$ ipython --no-banner

In [1]: import numpy as np

In [2]: import numpy.linalg as la

In [3]: np.set_printoptions(suppress=True, linewidth=200)

In [4]: rd = lambda a: np.round(a, 1) + 0

In [5]: m1 = np.maximum(np.array([[-2, 5, 1],
   ...:     [-5, 5, 2],
   ...:     [-1, 2, -1],
   ...:     [5, -4, -5],
   ...:     [1, 5, -3],
   ...:     [-4, 2, 3],
   ...:     [-3, -3, 3],
   ...:     [-1, 2, -5],
   ...:     [-3, 2, 3],
   ...:     [5, 3, 4],
   ...:     [-5, 2, 1],
   ...:     [1, -4, 3],
   ...:     [-5, 4, -5],
   ...:     [-5, -5, 4],
   ...:     [5, 3, 0],
   ...:     [-1, 4, -1],
   ...:     [1, 1, -3],
   ...:     [-2, -2, 0],
   ...:     [-5, 2, -1]]) @ np.array([[5, 2, 3, 2, 1, 3, 4, 0, 3, 2, 5, 5, 5, 5],
   ...:     [2, 3, 4, 2, 2, 1, 4, 3, 1, 3, 5, 3, 4, 2],
   ...:     [5, 2, 5, 5, 0, 1, 0, 3, 3, 0, 1, 5, 4, 4]]) + np.array([-1, 0, -3, -3, -2, 0, -2, -2, 0, 0, -2, -1, 0, 0]), 0)

In [6]: m1
Out[6]: 
array([[ 4, 13, 16,  8,  6,  0, 10, 16,  2, 11, 14,  9, 14,  4],
       [ 0,  9, 12,  7,  3,  0,  0, 19,  0,  5,  0,  0,  3,  0],
       [ 0,  2,  0,  0,  1,  0,  2,  1,  0,  4,  2,  0,  0,  0],
       [ 0,  0,  0,  0,  0,  6,  2,  0,  0,  0,  0,  0,  0,  0],
       [ 0, 11,  5,  0,  9,  5, 22,  4,  0, 17, 25,  4, 13,  3],
       [ 0,  4,  8,  8,  0,  0,  0, 13,  0,  0,  0,  0,  0,  0],
       [ 0,  0,  0,  0,  0,  0,  0,  0,  0,  0,  0,  0,  0,  0],
       [ 0,  0,  0,  0,  1,  0,  2,  0,  0,  4,  0,  0,  0,  0],
       [ 3,  6, 11, 10,  0,  0,  0, 13,  2,  0,  0,  5,  5,  1],
       [50, 27, 44, 33,  9, 22, 30, 19, 30, 19, 42, 53, 53, 47],
       [ 0,  0,  0,  0,  0,  0,  0,  7,  0,  0,  0,  0,  0,  0],
       [11,  0,  0,  6,  0,  2,  0,  0,  8,  0,  0,  7,  1,  9],
       [ 0,  0,  0,  0,  1,  0,  0,  0,  0,  2,  0,  0,  0,  0],
       [ 0,  0,  0,  0,  0,  0,  0,  0,  0,  0,  0,  0,  0,  0],
       [30, 19, 24, 13,  9, 18, 30,  7, 18, 19, 38, 33, 37, 31],
       [ 0,  8,  5,  0,  5,  0, 10,  7,  0, 10, 12,  1,  7,  0],
       [ 0,  0,  0,  0,  1,  1,  6,  0,  0,  5,  5,  0,  0,  0],
       [ 0,  0,  0,  0,  0,  0,  0,  0,  0,  0,  0,  0,  0,  0],
       [ 0,  0,  0,  0,  0,  0,  0,  1,  0,  0,  0,  0,  0,  0]])

In [7]: w1 = np.array([[0, -2, 2],
   ...:     [3, 1, -1],
   ...:     [-3, -3, 2],
   ...:     [2, -3, -1],
   ...:     [-1, -1, -3],
   ...:     [0, -3, 2],
   ...:     [2, 3, 3],
   ...:     [-3, -1, 0],
   ...:     [-3, 0, 1],
   ...:     [-2, -3, 1],
   ...:     [-3, 1, 0],
   ...:     [-3, 0, -2],
   ...:     [1, 3, -1],
   ...:     [2, 3, 3]])

In [8]: beta = np.array([-1, 1, 1])

In [9]: hid = np.maximum(m1 @ w1 + beta, 0)

In [10]: hid
Out[10]: 
array([[  0,   0,  25],
       [  0,   0,   2],
       [  0,   0,   6],
       [  3,   0,  19],
       [  0,  57,  54],
       [  0,   0,   5],
       [  0,   1,   1],
       [  0,   0,   8],
       [  0,   0,   3],
       [  0,   0, 267],
       [  0,   0,   1],
       [  0,   0,  41],
       [  0,   0,   0],
       [  0,   1,   1],
       [  0,  54, 203],
       [  0,  15,  19],
       [  0,   5,  23],
       [  0,   1,   1],
       [  0,   0,   1]])

In [11]: C = np.array([[2, 1], [-1, -1], [-2, 1]])

In [12]: w1 @ C
Out[12]: 
array([[-2,  4],
       [ 7,  1],
       [-7,  2],
       [ 9,  4],
       [ 5, -3],
       [-1,  5],
       [-5,  2],
       [-5, -2],
       [-8, -2],
       [-3,  2],
       [-7, -4],
       [-2, -5],
       [ 1, -3],
       [-5,  2]])

In [13]: la.matrix_rank(hid, rtol=0.1)
Out[13]: np.int64(2)

In [14]: la.cond(hid) > 100
Out[14]: np.True_

In [15]: mat = np.load("run16.npy")

In [16]: mat
Out[16]: 
array([[ 0, 17,  8, 17,  0,  0],
       [24,  0, 16,  0,  0, 11],
       [16,  0,  0,  0,  5, 14],
       [ 5,  1,  0,  0,  0, 54],
       [ 0,  4,  0,  6, 25,  0],
       [ 0,  8, 23,  7, 12,  0],
       [ 0, 29, 48, 21,  8,  0],
       [ 3,  0,  0,  0, 29,  0],
       [ 0, 13, 24,  4, 17,  0],
       [ 0,  0,  0,  0,  0, 27],
       [ 0, 30, 49, 25, 11,  0],
       [ 0, 17,  0, 19,  0,  1],
       [ 0,  9,  0,  0,  0, 51],
       [26,  0, 29,  0,  0,  0],
       [11,  0,  0,  0,  0, 27],
       [40,  0, 24,  0,  1,  0],
       [ 0,  5,  0,  4, 26,  0],
       [ 0, 16,  3, 11,  0, 12],
       [ 0, 14, 17,  8,  0,  0],
       [ 0, 14, 21,  1,  2, 21],
       [31,  0,  0,  0,  0, 33],
       [ 0, 14, 17,  5,  7,  4],
       [ 0,  7,  0,  1,  0, 32],
       [14,  2, 21,  0, 21,  0],
       [ 0,  5,  0,  0, 14,  0],
       [25,  0, 22,  0, 12,  0],
       [ 0,  3,  2,  0, 10,  0],
       [26,  0,  6,  0, 17,  9],
       [ 5,  5, 24,  0, 32,  0],
       [ 0, 12, 11,  2,  0, 28],
       [ 0, 23,  0, 22, 16,  6],
       [ 0,  2,  0,  0,  3,  0],
       [ 0,  0,  0,  0,  0, 28],
       [ 2,  7,  2,  0,  0, 46],
       [12,  4, 27,  0, 22,  0],
       [30,  0,  0,  0,  0, 28],
       [ 0, 14,  0, 14,  0,  2],
       [10,  0,  1,  0,  0,  0],
       [33,  0,  0,  0,  0, 27]])

In [17]: P = mat @ la.solve(mat.T @ mat, mat.T)

In [18]: la.matrix_rank(np.eye(39) - P)
Out[18]: np.int64(33)

In [19]: np.allclose(P @ P, P)
Out[19]: True

In [20]: rd(np.trace(P))
Out[20]: np.float64(6.0)

In [21]: rd(np.diag(P))
Out[21]: 
array([0.1, 0.1, 0. , 0.3, 0.2, 0.1, 0.3, 0.2, 0.1, 0.1, 0.4, 0.2, 0.2, 0.2, 0.1, 0.3, 0.2, 0.1, 0.1, 0.2, 0.2, 0.1, 0.1, 0.1, 0.1, 0.1, 0. , 0.1, 0.2, 0.1, 0.3, 0. , 0.1, 0.2, 0.1, 0.2, 0.1, 0. ,
       0.2])

In [22]: rd(P @ mat[:, 5])
Out[22]: 
array([ 0., 11., 14., 54.,  0.,  0.,  0.,  0.,  0., 27.,  0.,  1., 51.,  0., 27.,  0.,  0., 12.,  0., 21., 33.,  4., 32.,  0.,  0.,  0.,  0.,  9.,  0., 28.,  6.,  0., 28., 46.,  0., 28.,  2.,  0.,
       27.])

In [23]: data = np.loadtxt("a.csv", delimiter=",")

In [24]: data
Out[24]: 
array([[-2. , -1.8, -1.9, -0.7, -1. ,  2.2],
       [ 0.2,  0.9,  0.6, -0.4, -1.6, -0.1],
       [ 0.4, -0.5, -2.4, -0.6,  1.4,  0.1],
       [-0.9, -0.6,  0.9,  1. ,  0.5,  1.4],
       [-1.1,  0.4,  0.9, -1.3,  0.3,  0.4],
       [-0.2, -0.3,  1.7, -0.5,  0.2, -0.9],
       [-1.3,  1.9, -0.6,  0.7,  0. , -0.9],
       [ 0.2, -1.5,  0.3,  1.1,  1.2,  1.5],
       [-1.3,  0.3,  0.1,  1.4, -0.2,  0.9],
       [ 0.3,  0.1, -1.4, -1.2, -0.3,  0.5],
       [-0.2, -0.4,  1.7,  0.4,  0.4, -0.4],
       [-0.5, -0.2,  0.5, -1.9, -0.2,  1.4],
       [-0.4, -0.8,  0.3, -0.6, -0.8,  0.7],
       [ 1. ,  0.7,  1.4,  1. , -1.2, -1.9],
       [-0.3,  0. ,  1.1,  0. , -1.4, -0.2],
       [ 0.5, -1. , -1. , -0.8, -0.7, -0.9],
       [ 0.2, -0.4,  1.9,  0.9,  0.2,  0.4],
       [-1.6,  1.4, -0.7, -1.5, -0.5, -0.8],
       [-2.3, -0.6, -0.7,  0.4, -0.2,  0.7],
       [ 0.1, -0.7, -0.8,  0.7,  0.4, -1.1],
       [ 1.3, -0.8, -1.5, -0.6,  0.2,  0.2],
       [ 0.5,  0. , -1.6,  0.7,  1.5,  0.6],
       [-1.3, -1.3, -1.2, -0.1,  1.9, -0.1],
       [-0.5, -1. ,  0.9, -0.8, -0.6, -1.3],
       [ 0.9,  1.2, -0.7,  2. ,  0.9,  0. ],
       [ 0.2, -0.8,  0.1, -0.3,  1.8, -0.2],
       [ 0.4, -2.9, -0.1, -0.1, -2.1, -0.4],
       [ 0.2, -1.7, -0.6,  0.6, -0.4, -0.6],
       [-0.4, -1.6, -1.2, -0.7,  1.5,  0.2],
       [-0.3, -1.2, -2.2, -0.3, -0.3, -0.6],
       [-0.1,  0.5, -0.5, -0.6, -1.2, -1. ],
       [ 0.9, -1.7, -0.8,  0.8, -0.3,  1.4],
       [-0.8, -1.7, -0.2,  1.4, -1.1, -0.2],
       [ 1.4, -0.3, -1. , -1.4,  0.9, -0.3],
       [-0.6, -1.4,  2.3,  0. , -2. , -1.6],
       [-0.1, -1. , -0.9, -0.2,  1.7,  0.8],
       [ 0.1, -2.3,  0.2, -1.8,  1.1, -0.2],
       [ 1. , -4. ,  5.5,  0. , -5. ,  3. ],
       [ 0.2,  1.3,  0. , -0.5, -1.3,  0.6],
       [ 1.1, -1.8,  1.6, -0.7,  1. ,  0.4],
       [-1.4,  0.2, -0.8,  1.3, -0.2, -1.9],
       [-0.1,  0.1, -0.1, -1.3, -1.1,  0.9]])

In [25]: P = data @ la.solve(data.T @ data, data.T)

In [26]: rd(P @ data[:, 5])
Out[26]: 
array([ 2.2, -0.1,  0.1,  1.4,  0.4, -0.9, -0.9,  1.5,  0.9,  0.5, -0.4,  1.4,  0.7, -1.9, -0.2, -0.9,  0.4, -0.8,  0.7, -1.1,  0.2,  0.6, -0.1, -1.3,  0. , -0.2, -0.4, -0.6,  0.2, -0.6, -1. ,  1.4,
       -0.2, -0.3, -1.6,  0.8, -0.2,  3. ,  0.6,  0.4, -1.9,  0.9])

In [27]: np.trace(P)
Out[27]: np.float64(6.0)
